$ python3 -q
>>> import numpy as np
>>> import numpy.linalg as la
>>> np.set_printoptions(suppress=True, linewidth=160)
>>> data = np.load("m.npy")
>>> print(data)
[[0 0 0 0 0 0 0 0 1 0 0 0]
 [0 0 0 0 0 0 0 0 1 1 0 0]
 [0 0 0 0 0 1 0 0 0 1 0 1]
 [0 0 0 0 0 0 1 0 0 0 0 1]
 [0 0 0 0 0 0 0 0 1 0 0 0]
 [0 0 1 0 0 0 0 0 0 1 0 0]
 [0 0 0 1 0 0 0 1 0 0 0 0]
 [0 0 0 0 0 0 1 0 1 1 0 0]
 [1 1 0 0 1 0 0 1 0 0 1 0]
 [0 1 1 0 0 1 0 1 0 0 0 0]
 [0 0 0 0 0 0 0 0 1 0 0 1]
 [0 0 1 1 0 0 0 0 0 0 1 0]]
>>> Uu, sv, VT = la.svd(data)
>>> sv.round(2) + 0
array([2.86, 2.7 , 1.91, 1.78, 1.57, 1.42, 1.2 , 1.14, 0.66, 0.17, 0.  , 0.  ])
>>> A2 = Uu[:, :10] @ np.diag(sv[:10]) @ VT[:10]
>>> np.round(la.norm(data - A2) / la.norm(data), 2)
np.float64(0.0)
>>> round(la.norm(data - A2, 2), 2), round(sv[10], 2)
(np.float64(0.0), np.float64(0.0))
>>> la.matrix_rank(data, rtol=0.05)
np.int64(10)
>>> la.matrix_rank(A2)
np.int64(10)
>>> np.round(np.abs(data - A2).max(), 2)
np.float64(0.0)
>>> print(np.trace(data @ data @ data) // 6)
1
>>> data @ data
array([[1, 1, 0, 0, 1, 0, 0, 1, 0, 0, 1, 0],
       [1, 2, 1, 0, 1, 1, 0, 2, 0, 0, 1, 0],
       [0, 1, 3, 1, 0, 1, 0, 1, 0, 1, 1, 0],
       [0, 0, 1, 2, 0, 0, 0, 1, 0, 0, 1, 0],
       [1, 1, 0, 0, 1, 0, 0, 1, 0, 0, 1, 0],
       [0, 1, 1, 0, 0, 2, 0, 1, 0, 1, 0, 1],
       [0, 0, 0, 0, 0, 0, 2, 0, 1, 1, 0, 1],
       [1, 2, 1, 1, 1, 1, 0, 3, 0, 0, 1, 0],
       [0, 0, 0, 0, 0, 0, 1, 0, 5, 2, 0, 1],
       [0, 0, 1, 0, 0, 1, 1, 0, 2, 4, 0, 1],
       [1, 1, 1, 1, 1, 0, 0, 1, 0, 0, 2, 0],
       [0, 0, 0, 0, 0, 1, 1, 0, 1, 1, 0, 3]])
>>> L = np.diag(data.sum(axis=1)) - data
>>> L
array([[ 1,  0,  0,  0,  0,  0,  0,  0, -1,  0,  0,  0],
       [ 0,  2,  0,  0,  0,  0,  0,  0, -1, -1,  0,  0],
       [ 0,  0,  3,  0,  0, -1,  0,  0,  0, -1,  0, -1],
       [ 0,  0,  0,  2,  0,  0, -1,  0,  0,  0,  0, -1],
       [ 0,  0,  0,  0,  1,  0,  0,  0, -1,  0,  0,  0],
       [ 0,  0, -1,  0,  0,  2,  0,  0,  0, -1,  0,  0],
       [ 0,  0,  0, -1,  0,  0,  2, -1,  0,  0,  0,  0],
       [ 0,  0,  0,  0,  0,  0, -1,  3, -1, -1,  0,  0],
       [-1, -1,  0,  0, -1,  0,  0, -1,  5,  0, -1,  0],
       [ 0, -1, -1,  0,  0, -1,  0, -1,  0,  4,  0,  0],
       [ 0,  0,  0,  0,  0,  0,  0,  0, -1,  0,  2, -1],
       [ 0,  0, -1, -1,  0,  0,  0,  0,  0,  0, -1,  3]])
>>> la.matrix_rank(L)
np.int64(11)
>>> L @ np.ones(12)
array([0., 0., 0., 0., 0., 0., 0., 0., 0., 0., 0., 0.])
